$ python3 -q
>>> import numpy as np
>>> import numpy.linalg as la
>>> np.set_printoptions(precision=2, suppress=True, linewidth=160, floatmode="fixed")
>>> def rd(a):
...     return np.round(a, 2) + 0
... 
>>> E = np.load("layer10.npy")
>>> E
array([[ 81,  81,  27],
       [ 81, 279,  72],
       [ 27,  72,  70]])
>>> def softmax(z):
...     e = np.exp(z - z.max(axis=-1, keepdims=True))
...     return e / e.sum(axis=-1, keepdims=True)
... 
>>> rd(softmax(E[2]))
array([0.00, 0.88, 0.12])
>>> rd(softmax(E).sum(axis=1))
array([1.00, 1.00, 1.00])
>>> rd(softmax(10 * E[2]))
array([0.00, 1.00, 0.00])
>>> S = E @ E.T / np.sqrt(3)
>>> softmax(S + np.triu(np.full(S.shape, -np.inf), 1))
array([[1.00, 0.00, 0.00],
       [0.00, 1.00, 0.00],
       [0.00, 1.00, 0.00]])
>>> softmax(S).round(6).argmax(axis=1)
array([1, 1, 1])
>>> rng = np.random.default_rng(990322)
>>> lab = rng.permutation(3)
>>> lab
array([1, 0, 2])
>>> out = E[lab][:, lab]
>>> np.diag(out)
array([279,  81,  70])
>>> out
array([[279,  81,  72],
       [ 81,  81,  27],
       [ 72,  27,  70]])
>>> rd(np.sort(np.abs(la.eigvals(out))))
array([ 47.04,  52.36, 330.60])
>>> np.trace(out)
np.int64(430)
>>> rd(la.det(out)), rd(la.det(E[lab]))
(np.float64(814293.0), np.float64(-814293.0))
>>> x0 = np.array([1, 0, 3])
>>> E @ np.ones(3)
array([189.00, 432.00, 169.00])
>>> (E @ x0).argmax()
np.int64(1)
>>> np.einsum("ij,j->i", E, x0)
array([162, 297, 237])
>>> np.sign((E @ x0).round(6))
array([1, 1, 1])
>>> E @ (2 * x0)
array([324, 594, 474])
>>> rd(la.norm(E[0] - E[2]))
np.float64(69.61)
>>> rd(la.norm(E, axis=1))
array([117.69, 299.31, 103.99])
>>> la.norm(E, axis=1).argmax()
np.int64(1)
>>> rd(la.norm(E, axis=0))
array([117.69, 299.31, 103.99])
>>> rd(la.norm(E) ** 2 / la.norm(E, 2) ** 2)
np.float64(1.05)
>>> E[0] @ E[2]
np.int64(9909)
>>> out = np.array([[4, 5, 3], [-5, 6, 8], [8, -8, -7]])
>>> W0 = out.T @ out
>>> W0
array([[105, -74, -84],
       [-74, 125, 119],
       [-84, 119, 122]])
>>> x0 = np.array([2, 4, 9])
>>> W0 @ np.eye(3)[0]
array([105.00, -74.00, -84.00])
>>> np.sign((W0 @ x0).round(6))
array([-1,  1,  1])
>>> la.norm(W0 @ x0) <= la.norm(W0, 2) * la.norm(x0) + 1e-9
np.True_
>>> rd(np.poly(W0))
array([     1.00,   -352.00,  14492.00, -43681.00])
>>> np.einsum("ij,ji->", W0, W0)
np.int64(94920)
>>> rd(la.det(W0.T))
np.float64(43681.0)
>>> rd(la.eigvals(W0))
array([304.95,  43.78,   3.27])
>>> np.kron(np.eye(2, dtype=int), W0)
array([[105, -74, -84,   0,   0,   0],
       [-74, 125, 119,   0,   0,   0],
       [-84, 119, 122,   0,   0,   0],
       [  0,   0,   0, 105, -74, -84],
       [  0,   0,   0, -74, 125, 119],
       [  0,   0,   0, -84, 119, 122]])
>>> rd(la.det(2 * W0)), rd(la.det(W0))
(np.float64(349448.0), np.float64(43681.0))
>>> vals, evecs = la.eig(W0)
>>> rd(np.sort(la.eigvals(la.inv(W0))))
array([0.00, 0.02, 0.31])
>>> rd(np.sort(la.eigvals(W0.T)))
array([  3.27,  43.78, 304.95])
>>> out = W0 / la.norm(W0, axis=1, keepdims=True)
>>> G = out @ out.T
>>> rd(la.norm(out, axis=1))
array([1.00, 1.00, 1.00])
>>> (G - 2 * np.eye(3)).round(6).argmax(axis=1)
array([1, 2, 1])
>>> np.argwhere(np.triu(np.abs(G) > 0.95, 1))
array([[0, 2],
       [1, 2]])
>>> rd(np.degrees(np.arccos(np.clip(G[2, 1], -1, 1))))
np.float64(3.59)
>>> rd(G)
array([[ 1.00, -0.94, -0.96],
       [-0.94,  1.00,  1.00],
       [-0.96,  1.00,  1.00]])
>>> u, g = W0[1], W0[2]
>>> u @ g
np.int64(35609)
>>> pr = (u @ g) / (u @ u) * u
>>> rd(la.norm(u + g) ** 2 + la.norm(u - g) ** 2)
np.float64(142726.0)
>>> la.matrix_rank(np.outer(u, g))
np.int64(1)
>>> rd(pr)
array([-74.73, 126.23, 120.17])
>>> np.outer(u, g)
array([[  6216,  -8806,  -9028],
       [-10500,  14875,  15250],
       [ -9996,  14161,  14518]])
>>> rd(g - pr)
array([-9.27, -7.23,  1.83])
>>> A = np.load("out11.npy")
>>> A
array([[-4.00,  4.00, -2.00,  0.00],
       [-8.00,  8.00, -4.00,  0.00],
       [-4.00,  4.00, -2.00,  0.00],
       [-6.00,  4.00, -2.00,  2.00]])
>>> rd(A @ la.pinv(A) @ A)
array([[-4.00,  4.00, -2.00,  0.00],
       [-8.00,  8.00, -4.00,  0.00],
       [-4.00,  4.00, -2.00,  0.00],
       [-6.00,  4.00, -2.00,  2.00]])
>>> np.allclose(A[:-1].T @ la.lstsq(A[:-1].T, A[-1])[0], A[-1])
False
>>> np.abs(np.diag(la.qr(A)[1])) > 1e-9
array([ True,  True, False, False])
